$ ipython --no-banner

In [1]: import numpy as np

In [2]: np.set_printoptions(precision=2, suppress=True, linewidth=120, sign=" ")

In [3]: def rd(a):
   ...:     return np.round(a, 2) + 0
   ...: 

In [4]: m1 = np.load("case14.npy")

In [5]: m1
Out[5]: 
array([[ 0, -3, -2,  1,  3, -3,  0,  0],
       [ 0,  0,  2, -1,  1,  2, -3, -2],
       [ 0,  0,  0,  0,  2,  2,  2,  3],
       [ 0,  0,  0,  0, -2,  0,  3, -1],
       [ 0,  0,  0,  0,  0, -1, -1,  1],
       [ 0,  0,  0,  0,  0,  0,  3,  3],
       [ 0,  0,  0,  0,  0,  0,  0,  2],
       [ 0,  0,  0,  0,  0,  0,  0,  0]])

In [6]: W = np.array([[3, -3, 1, -3, -2, 2],
   ...:     [1, 3, 0, 1, -3, -1],
   ...:     [1, -2, 3, -2, 1, -2],
   ...:     [1, -3, -1, 0, 1, 2],
   ...:     [1, -1, 2, 3, 1, -1],
   ...:     [-3, 2, 2, 0, 3, -3],
   ...:     [-1, 0, 0, -2, -1, -1],
   ...:     [-2, 2, -2, 0, -3, -1]])

In [7]: c = np.array([-3, 3, -3, 3, 3, 2])

In [8]: act = np.maximum(m1 @ W + c, 0)

In [9]: np.linalg.matrix_rank(act)
Out[9]: np.int64(6)

In [10]: (act > 0).astype(int)
Out[10]: 
array([[ 1,  0,  0,  1,  1,  1],
       [ 0,  1,  1,  1,  1,  0],
       [ 0,  1,  0,  1,  0,  0],
       [ 0,  1,  0,  0,  1,  1],
       [ 0,  1,  0,  1,  0,  1],
       [ 0,  1,  0,  0,  0,  0],
       [ 0,  1,  0,  1,  0,  0],
       [ 0,  1,  0,  1,  1,  1]])

In [11]: basis = np.array([[0, 2], [-3, 1], [3, -3], [0, -3], [-1, 2], [-2, -1]])

In [12]: W @ basis
Out[12]: 
array([[ 10,   3],
       [ -4,  -3],
       [ 18,   1],
       [  1,   2],
       [ 10, -11],
       [  3,  -1],
       [  3,   3],
       [ -7,  -1]])

In [13]: Uu, s, Vt = np.linalg.svd(m1)

In [14]: np.argmax(s[:-1] / (s[1:] + 1e-6)) + 1
Out[14]: np.int64(6)

In [15]: M2 = Uu[:, :6] @ np.diag(s[:6]) @ Vt[:6]

In [16]: rd(M2)
Out[16]: 
array([[ 0., -3., -2.,  1.,  3., -3.,  0.,  0.],
       [ 0.,  0.,  2., -1.,  1.,  2., -3., -2.],
       [ 0.,  0.,  0.,  0.,  2.,  2.,  2.,  3.],
       [ 0.,  0.,  0.,  0., -2.,  0.,  3., -1.],
       [ 0.,  0.,  0.,  0.,  0., -1., -1.,  1.],
       [ 0.,  0.,  0.,  0.,  0.,  0.,  3.,  3.],
       [ 0.,  0.,  0.,  0.,  0.,  0.,  0.,  2.],
       [ 0.,  0.,  0.,  0.,  0.,  0.,  0.,  0.]])

In [17]: np.linalg.matrix_rank(m1, rtol=0.05)
Out[17]: np.int64(6)

In [18]: rd(np.abs(m1 - M2).max())
Out[18]: np.float64(0.0)

In [19]: np.linalg.matrix_power(m1, 2)
Out[19]: 
array([[  0,   0,  -6,   3,  -9, -13,  -4,  -7],
       [  0,   0,   0,   0,   6,   3,   6,   8],
       [  0,   0,   0,   0,   0,  -2,   4,  12],
       [  0,   0,   0,   0,   0,   2,   2,   4],
       [  0,   0,   0,   0,   0,   0,  -3,  -5],
       [  0,   0,   0,   0,   0,   0,   0,   6],
       [  0,   0,   0,   0,   0,   0,   0,   0],
       [  0,   0,   0,   0,   0,   0,   0,   0]])

In [20]: assert m1 == m1.T
ValueError: The truth value of an array with more than one element is ambiguous. Use a.any() or a.all()


In [21]: rd(np.linalg.det(m1))
Out[21]: np.float64(0.0)

In [22]: (m1 + m1.T) / 2
Out[22]: 
array([[ 0. , -1.5, -1. ,  0.5,  1.5, -1.5,  0. ,  0. ],
       [-1.5,  0. ,  1. , -0.5,  0.5,  1. , -1.5, -1. ],
       [-1. ,  1. ,  0. ,  0. ,  1. ,  1. ,  1. ,  1.5],
       [ 0.5, -0.5,  0. ,  0. , -1. ,  0. ,  1.5, -0.5],
       [ 1.5,  0.5,  1. , -1. ,  0. , -0.5, -0.5,  0.5],
       [-1.5,  1. ,  1. ,  0. , -0.5,  0. ,  1.5,  1.5],
       [ 0. , -1.5,  1. ,  1.5, -0.5,  1.5,  0. ,  1. ],
       [ 0. , -1. ,  1.5, -0.5,  0.5,  1.5,  1. ,  0. ]])

In [23]: np.linalg.determinant(m1)
AttributeError: module 'numpy.linalg' has no attribute 'determinant'


In [24]: np.allclose(m1 @ m1.T, m1.T @ m1)
Out[24]: False

In [25]: rd(np.abs(np.linalg.eigvals(m1)).max())
Out[25]: np.float64(0.0)

In [26]: feats = np.load("mat.npy")

In [27]: feats
Out[27]: 
array([[ 7, -1,  2, -1],
       [ 8,  0,  3,  0],
       [ 9,  1,  4,  1],
       [ 8,  0,  3,  0],
       [ 3, -5, -2, -5],
       [ 9,  1,  4,  1],
       [ 4, -4, -1, -4],
       [ 6, -2,  1, -2]])

In [28]: Uu, s, Vt = np.linalg.svd(feats)

In [29]: np.argmax(s[:-1] / (s[1:] + 1e-6)) + 1
Out[29]: np.int64(2)

In [30]: M2 = Uu[:, :2] @ np.diag(s[:2]) @ Vt[:2]

In [31]: np.linalg.matrix_rank(feats, rtol=0.05)
Out[31]: np.int64(2)

In [32]: rd(np.abs(feats - M2).max())
Out[32]: np.float64(0.0)

In [33]: rd(np.linalg.norm(feats - M2) / np.linalg.norm(feats))
Out[33]: np.float64(0.0)

In [34]: rd(M2)
Out[34]: 
array([[ 7., -1.,  2., -1.],
       [ 8.,  0.,  3.,  0.],
       [ 9.,  1.,  4.,  1.],
       [ 8.,  0.,  3.,  0.],
       [ 3., -5., -2., -5.],
       [ 9.,  1.,  4.,  1.],
       [ 4., -4., -1., -4.],
       [ 6., -2.,  1., -2.]])

In [35]: np.linalg.matrix_rank(M2)
Out[35]: np.int64(2)
